% ipython --no-banner

In [1]: import numpy as np

In [2]: np.set_printoptions(precision=2, suppress=True, linewidth=200)

In [3]: m1 = np.loadtxt("out17.csv", delimiter=",")

In [4]: m1
Out[4]: 
array([[-0.35,  0.08, -0.88,  0.3 ],
       [ 0.39, -0.32, -0.44, -0.75],
       [ 0.54,  0.83, -0.13,  0.01],
       [ 0.66, -0.45, -0.1 ,  0.59]])

In [5]: B = np.linalg.inv(m1)

In [6]: np.round(m1 @ B, 2) + 0
Out[6]: 
array([[1., 0., 0., 0.],
       [0., 1., 0., 0.],
       [0., 0., 1., 0.],
       [0., 0., 0., 1.]])

In [7]: np.round(np.linalg.slogdet(m1)[0], 2)
Out[7]: np.float64(-1.0)

In [8]: round(np.linalg.cond(m1), 2)
Out[8]: np.float64(1.0)

In [9]: Q, vecs = np.linalg.qr(m1[:, :3])[0], np.linalg.qr(m1[:, 3:])[0]

In [10]: s = np.linalg.svd(Q.T @ vecs, compute_uv=False)

In [11]: s.round(2) + 0
Out[11]: array([0.])

In [12]: np.round(np.linalg.norm(Q @ Q.T - vecs @ vecs.T, 2), 2)
Out[12]: np.float64(1.0)

In [13]: def softmax(z):
    ...:     e = np.exp(z - z.max(axis=-1, keepdims=True))
    ...:     return e / e.sum(axis=-1, keepdims=True)
    ...: 

In [14]: np.round(softmax(10 * m1[2]), 2) + 0
Out[14]: array([0.05, 0.95, 0.  , 0.  ])

In [15]: softmax(m1[2] + -3)
Out[15]: array([0.29, 0.39, 0.15, 0.17])

In [16]: scores = m1 @ m1.T / np.sqrt(4)

In [17]: softmax(scores).round(6).argmax(axis=1)
Out[17]: array([0, 1, 2, 3])

In [18]: softmax(scores)
Out[18]: 
array([[0.35, 0.22, 0.22, 0.22],
       [0.22, 0.35, 0.22, 0.22],
       [0.22, 0.22, 0.35, 0.22],
       [0.22, 0.22, 0.22, 0.35]])

In [19]: data = np.loadtxt("mat.csv", delimiter=",")

In [20]: data
Out[20]: 
array([[-1.7, -0.6, -0.7, -0.2, -0.9, -0.5, -0.5, -0.9, -3.3, -0.6, -0.9],
       [ 1.8,  0. ,  2.1,  1.4,  0.1, -0.9,  0.9, -1.7,  2.1,  0.2,  2.2],
       [-0.6, -1.4,  1. ,  0.5, -1.2,  0.5, -0.5, -0.4,  0.3,  0.5, -1.1],
       [ 0.9,  0.9, -0.3, -1.2,  0.5, -0.3, -0.1, -0.5, -2.1, -1.1, -0.2],
       [-0.5,  0.1,  0.8,  1.6,  0.7,  1.5, -1.8,  0.8, -5.7,  0.3, -1.5],
       [ 0.8, -0.7,  1.2, -1.1, -0.8, -0.1,  1.6, -0.6, -5.4,  0.9, -0.8],
       [-1.4,  0.4,  1.4,  0. ,  1.2, -0.8, -0.6, -2.6,  2.4, -0.2, -0.8],
       [ 1.1,  0.2,  1.1,  0.3,  1.3,  1.1, -1.2,  0.5, -0.3, -0.4, -0.1],
       [-0.6,  0. ,  0.1, -0.6,  1.9, -0.2, -1.1,  1.3, -6.9, -0.2,  0.1]])

In [21]: # column 8 is much longer than the rest

In [22]: softmax(data[2] + -2)
Out[22]: array([0.05, 0.02, 0.23, 0.14, 0.03, 0.14, 0.05, 0.06, 0.12, 0.14, 0.03])

In [23]: np.round(softmax(10 * data[2]), 2) + 0
Out[23]: array([0.  , 0.  , 0.98, 0.01, 0.  , 0.01, 0.  , 0.  , 0.  , 0.01, 0.  ])

In [24]: softmax(data).sum(axis=1)
Out[24]: array([1., 1., 1., 1., 1., 1., 1., 1., 1.])

In [25]: scores = data @ data.T / np.sqrt(11)

In [26]: softmax(scores).round(6).argmax(axis=1)
Out[26]: array([8, 1, 2, 8, 4, 5, 6, 4, 8])

In [27]: softmax(scores)[2] @ data
Out[27]: array([-0.47, -0.69,  0.89,  0.36, -0.4 ,  0.24, -0.46, -0.6 , -0.98,  0.22, -0.83])

In [28]: mat = np.load("run3.npy")

In [29]: mat
Out[29]: 
array([[0, 0, 0, 0, 0, 0, 1],
       [1, 0, 0, 0, 0, 0, 0],
       [0, 1, 0, 0, 0, 0, 0],
       [0, 0, 0, 0, 1, 0, 0],
       [0, 0, 1, 0, 0, 0, 0],
       [0, 0, 0, 0, 0, 1, 0],
       [0, 0, 0, 1, 0, 0, 0]])

In [30]: # splits into 2 blocks

In [31]: rng = np.random.default_rng(812749)

In [32]: labels = rng.permutation(7)

In [33]: B = mat[:, labels] * rng.choice([-1, 1], 7)

In [34]: B
Out[34]: 
array([[ 0,  0,  0,  0,  0,  0,  1],
       [-1,  0,  0,  0,  0,  0,  0],
       [ 0,  0,  0, -1,  0,  0,  0],
       [ 0,  0,  0,  0,  0,  1,  0],
       [ 0,  0,  1,  0,  0,  0,  0],
       [ 0,  0,  0,  0,  1,  0,  0],
       [ 0, -1,  0,  0,  0,  0,  0]])

In [35]: Uu, _, VT = np.linalg.svd(mat.T @ B)

In [36]: Uu @ VT
Out[36]: 
array([[-1.,  0.,  0.,  0.,  0.,  0.,  0.],
       [ 0.,  0.,  0., -1.,  0.,  0.,  0.],
       [ 0.,  0.,  1.,  0.,  0.,  0.,  0.],
       [ 0., -1.,  0.,  0.,  0.,  0.,  0.],
       [ 0.,  0.,  0.,  0.,  0.,  1.,  0.],
       [ 0.,  0.,  0.,  0.,  1.,  0.,  0.],
       [ 0.,  0.,  0.,  0.,  0.,  0.,  1.]])

In [37]: mat[:, 0] @ mat[:, 5]
Out[37]: np.int64(0)

In [38]: np.linalg.norm(mat, axis=0)
Out[38]: array([1., 1., 1., 1., 1., 1., 1.])

In [39]: np.sort(np.abs(np.linalg.eigvals(mat)))
Out[39]: array([1., 1., 1., 1., 1., 1., 1.])

In [40]: round(np.linalg.det(mat), 2)
Out[40]: np.float64(-1.0)

In [41]: np.linalg.determinant(mat)
Traceback (most recent call last):
  Cell In[41], line 1
    np.linalg.determinant(mat)
AttributeError: module 'numpy.linalg' has no attribute 'determinant'


In [42]: np.linalg.matrix_power(mat, 3)
Out[42]: 
array([[0, 0, 0, 0, 1, 0, 0],
       [0, 0, 0, 1, 0, 0, 0],
       [0, 0, 0, 0, 0, 0, 1],
       [0, 1, 0, 0, 0, 0, 0],
       [1, 0, 0, 0, 0, 0, 0],
       [0, 0, 0, 0, 0, 1, 0],
       [0, 0, 1, 0, 0, 0, 0]])

In [43]: X = np.loadtxt("x.csv", delimiter=",")

In [44]: X
Out[44]: 
array([[  8.,   2.,   7.,   5.,   0.,   0.,   2.,   8.,   7.,   0.],
       [-24.,  -6., -21., -15.,   0.,   0.,  -6., -24., -21.,   0.],
       [-24.,  -6., -21., -15.,   0.,   0.,  -6., -24., -21.,   0.],
       [-16.,  -4., -14., -10.,   0.,   0.,  -4., -16., -14.,   0.],
       [ -8.,  -2.,  -7.,  -5.,   0.,   0.,  -2.,  -8.,  -7.,   0.]])

In [45]: W1 = np.array([[5, 4, -1, -3, -5],
    ...:     [-1, -5, 2, 5, 0],
    ...:     [-1, 2, 0, 4, 1],
    ...:     [3, -3, -1, 0, -4],
    ...:     [4, 0, 5, -4, -4],
    ...:     [-2, 3, -2, -1, -4],
    ...:     [-5, -2, -5, 1, 5],
    ...:     [4, 5, -4, -5, 4],
    ...:     [1, -3, -3, 4, -1],
    ...:     [-4, 4, -1, -5, -3]])

In [46]: beta = np.array([-2, 1, -1, 2, 1])

In [47]: hid = np.maximum(X @ W1 + beta, 0)

In [48]: (hid > 0).astype(int)
Out[48]: 
array([[1, 1, 0, 1, 0],
       [0, 0, 1, 0, 1],
       [0, 0, 1, 0, 1],
       [0, 0, 1, 0, 1],
       [0, 0, 1, 0, 1]])

In [49]: (hid > 0).mean(axis=0)
Out[49]: array([0.2, 0.2, 0.8, 0.2, 0.8])

In [50]: np.linalg.matrix_rank(hid)
Out[50]: np.int64(3)

In [51]: hid
Out[51]: 
array([[ 73.,  37.,   0.,   6.,   0.],
       [  0.,   0., 215.,   0.,  55.],
       [  0.,   0., 215.,   0.,  55.],
       [  0.,   0., 143.,   0.,  37.],
       [  0.,   0.,  71.,   0.,  19.]])

In [52]: basis = np.array([[0, -1], [3, -1], [3, -3], [-2, 2], [3, 0]])

In [53]: hid @ basis
Out[53]: 
array([[  99.,  -98.],
       [ 810., -645.],
       [ 810., -645.],
       [ 540., -429.],
       [ 270., -213.]])

In [54]: W1 @ basis
Out[54]: 
array([[  0, -12],
       [-19,  10],
       [  1,   7],
       [-24,   3],
       [ 11, -27],
       [ -7,   3],
       [ -8,  24],
       [ 25,  -7],
       [-29,  19],
       [ 10,  -7]])
